% python3 -q
>>> import numpy as np
>>> import numpy.linalg as la
>>> np.set_printoptions(precision=3, suppress=True, linewidth=140)
>>> arr = np.load("test7.npy")
>>> arr
array([[1, 1, 1, 0, 1, 0, 3, 1, 1, 0, 0, 1],
       [1, 1, 0, 2, 0, 0, 1, 2, 3, 1, 2, 0],
       [3, 0, 0, 0, 0, 0, 2, 1, 2, 3, 0, 0],
       [3, 2, 1, 0, 1, 2, 3, 2, 2, 1, 3, 3],
       [3, 2, 0, 1, 3, 1, 0, 0, 3, 1, 0, 2],
       [1, 1, 2, 3, 2, 3, 2, 2, 3, 0, 0, 2],
       [2, 1, 3, 2, 1, 1, 3, 3, 3, 2, 0, 1],
       [1, 1, 2, 1, 2, 3, 3, 0, 1, 3, 2, 1],
       [1, 1, 2, 1, 2, 1, 1, 0, 0, 0, 1, 0],
       [1, 1, 0, 2, 3, 3, 3, 3, 3, 1, 1, 1],
       [1, 1, 1, 0, 1, 0, 3, 1, 1, 0, 0, 1],
       [3, 1, 0, 0, 0, 0, 1, 3, 2, 2, 1, 0]])
>>> left, s, Vh = la.svd(arr)
>>> np.argmax(s[:-1] / (s[1:] + 1e-6)) + 1
np.int64(11)
>>> A2 = left[:, :11] @ np.diag(s[:11]) @ Vh[:11]
>>> round(float(la.norm(arr - A2) / la.norm(arr)), 3)
0.0
>>> print(la.matrix_rank(arr, rtol=0.05))
10
>>> A2.round(3) + 0
array([[1., 1., 1., 0., 1., 0., 3., 1., 1., 0., 0., 1.],
       [1., 1., 0., 2., 0., 0., 1., 2., 3., 1., 2., 0.],
       [3., 0., 0., 0., 0., 0., 2., 1., 2., 3., 0., 0.],
       [3., 2., 1., 0., 1., 2., 3., 2., 2., 1., 3., 3.],
       [3., 2., 0., 1., 3., 1., 0., 0., 3., 1., 0., 2.],
       [1., 1., 2., 3., 2., 3., 2., 2., 3., 0., 0., 2.],
       [2., 1., 3., 2., 1., 1., 3., 3., 3., 2., 0., 1.],
       [1., 1., 2., 1., 2., 3., 3., 0., 1., 3., 2., 1.],
       [1., 1., 2., 1., 2., 1., 1., 0., 0., 0., 1., 0.],
       [1., 1., 0., 2., 3., 3., 3., 3., 3., 1., 1., 1.],
       [1., 1., 1., 0., 1., 0., 3., 1., 1., 0., 0., 1.],
       [3., 1., 0., 0., 0., 0., 1., 3., 2., 2., 1., 0.]])
>>> feats = np.loadtxt("mat.csv", delimiter=",")
>>> feats
array([[ 0., -2., -6.,  0.,  0., -4., -6., -4.],
       [ 0.,  0.,  0.,  0.,  0.,  0.,  0.,  0.],
       [ 0.,  0.,  0.,  0.,  0.,  0.,  0.,  0.],
       [ 0.,  2.,  6.,  0.,  0.,  4.,  6.,  4.],
       [ 0.,  2.,  6.,  0.,  0.,  4.,  6.,  4.],
       [ 0., -3., -9.,  0.,  0., -6., -9., -6.],
       [ 0.,  1.,  3.,  0.,  0.,  2.,  3.,  2.],
       [ 0.,  3.,  9.,  0.,  0.,  6.,  9.,  6.],
       [ 0.,  1.,  3.,  0.,  0.,  2.,  3.,  2.]])
>>> round(np.trace(la.pinv(feats) @ feats), 3)
np.float64(1.0)
>>> feats @ la.pinv(feats) @ feats
array([[ 0., -2., -6.,  0.,  0., -4., -6., -4.],
       [ 0.,  0.,  0.,  0.,  0.,  0.,  0.,  0.],
       [ 0.,  0.,  0.,  0.,  0.,  0.,  0.,  0.],
       [ 0.,  2.,  6.,  0.,  0.,  4.,  6.,  4.],
       [ 0.,  2.,  6.,  0.,  0.,  4.,  6.,  4.],
       [ 0., -3., -9.,  0.,  0., -6., -9., -6.],
       [ 0.,  1.,  3.,  0.,  0.,  2.,  3.,  2.],
       [ 0.,  3.,  9.,  0.,  0.,  6.,  9.,  6.],
       [ 0.,  1.,  3.,  0.,  0.,  2.,  3.,  2.]])
>>> print(np.unique(feats.round(6), axis=0).shape)
(6, 8)
>>> la.lstsq(feats[:-1].T, feats[-1])[2]
np.int32(1)
